In [1]: import numpy as np

In [2]: import numpy.linalg as la

In [3]: np.set_printoptions(precision=2, suppress=True, linewidth=160, floatmode="fixed")

In [4]: def rnd(a):
   ...:     return np.round(a, 2) + 0
   ...: 

In [5]: q, _ = la.qr(np.array([[0.4, 0.7, 0.0, -1.9, -2.3],
   ...:     [0.0, -0.1, 1.2, 0.5, -0.6],
   ...:     [0.3, -0.1, 1.2, -0.7, 0.2],
   ...:     [1.8, 0.3, 0.6, 0.8, 0.7],
   ...:     [-0.7, -0.8, -1.0, 2.1, -0.8]]))

In [6]: A = -2 * q

In [7]: rnd(A)
Out[7]: 
array([[ 0.40, -1.28, -0.26,  0.28, -1.44],
       [ 0.00,  0.23,  1.37, -1.26, -0.69],
       [ 0.30,  0.46,  1.19,  1.50, -0.24],
       [ 1.80,  0.70, -0.41, -0.27, -0.10],
       [-0.70,  1.27, -0.70,  0.12, -1.18]])

In [8]: x = np.array([6, 6, 9, 5, 3])

In [9]: y = A @ x

In [10]: rnd(y)
Out[10]: array([-10.46,   5.26,  21.97,   9.70,  -5.81])

In [11]: rnd(la.solve(A, A[:, 1]))
Out[11]: array([0.00, 1.00, 0.00, 0.00, 0.00])

In [12]: rnd(np.abs(la.eigvals(A)).max())
Out[12]: np.float64(2.0)

In [13]: rnd(np.trace(A))
Out[13]: np.float64(0.37)

In [14]: rnd((A + A.T) / 2)
Out[14]: 
array([[ 0.40, -0.64,  0.02,  1.04, -1.07],
       [-0.64,  0.23,  0.91, -0.28,  0.29],
       [ 0.02,  0.91,  1.19,  0.54, -0.47],
       [ 1.04, -0.28,  0.54, -0.27,  0.01],
       [-1.07,  0.29, -0.47,  0.01, -1.18]])

In [15]: rnd(np.sort(np.abs(la.eigvals(A))))
Out[15]: array([2.00, 2.00, 2.00, 2.00, 2.00])

In [16]: rnd(la.det(A))
Out[16]: np.float64(-32.0)

In [17]: np.allclose(A, A.T)
Out[17]: False

In [18]: rnd((A - A.T) / 2)
Out[18]: 
array([[ 0.00, -0.64, -0.28, -0.76, -0.37],
       [ 0.64,  0.00,  0.46, -0.98, -0.98],
       [ 0.28, -0.46,  0.00,  0.95,  0.23],
       [ 0.76,  0.98, -0.95,  0.00, -0.11],
       [ 0.37,  0.98, -0.23,  0.11,  0.00]])

In [19]: A.inv()
AttributeError: 'numpy.ndarray' object has no attribute 'inv'


In [20]: def softmax(z):
    ...:     e = np.exp(z - z.max(axis=-1, keepdims=True))
    ...:     return e / e.sum(axis=-1, keepdims=True)
    ...: 

In [21]: rnd(softmax(10 * A[1]))
Out[21]: array([0.00, 0.00, 1.00, 0.00, 0.00])

In [22]: rnd(softmax(A).sum(axis=1))
Out[22]: array([1.00, 1.00, 1.00, 1.00, 1.00])

In [23]: att = A @ A.T / np.sqrt(5)

In [24]: rnd(softmax(att + np.triu(np.full(att.shape, -np.inf), 1)))
Out[24]: 
array([[1.00, 0.00, 0.00, 0.00, 0.00],
       [0.14, 0.86, 0.00, 0.00, 0.00],
       [0.13, 0.13, 0.75, 0.00, 0.00],
       [0.11, 0.11, 0.11, 0.67, 0.00],
       [0.10, 0.10, 0.10, 0.10, 0.60]])

In [25]: rnd(softmax(att))
Out[25]: 
array([[0.60, 0.10, 0.10, 0.10, 0.10],
       [0.10, 0.60, 0.10, 0.10, 0.10],
       [0.10, 0.10, 0.60, 0.10, 0.10],
       [0.10, 0.10, 0.10, 0.60, 0.10],
       [0.10, 0.10, 0.10, 0.10, 0.60]])

In [26]: rnd(softmax(att)[1] @ A)
Out[26]: array([ 0.18,  0.25,  0.80, -0.59, -0.71])

In [27]: softmax(att).round(6).argmax(axis=1)
Out[27]: array([0, 1, 2, 3, 4])
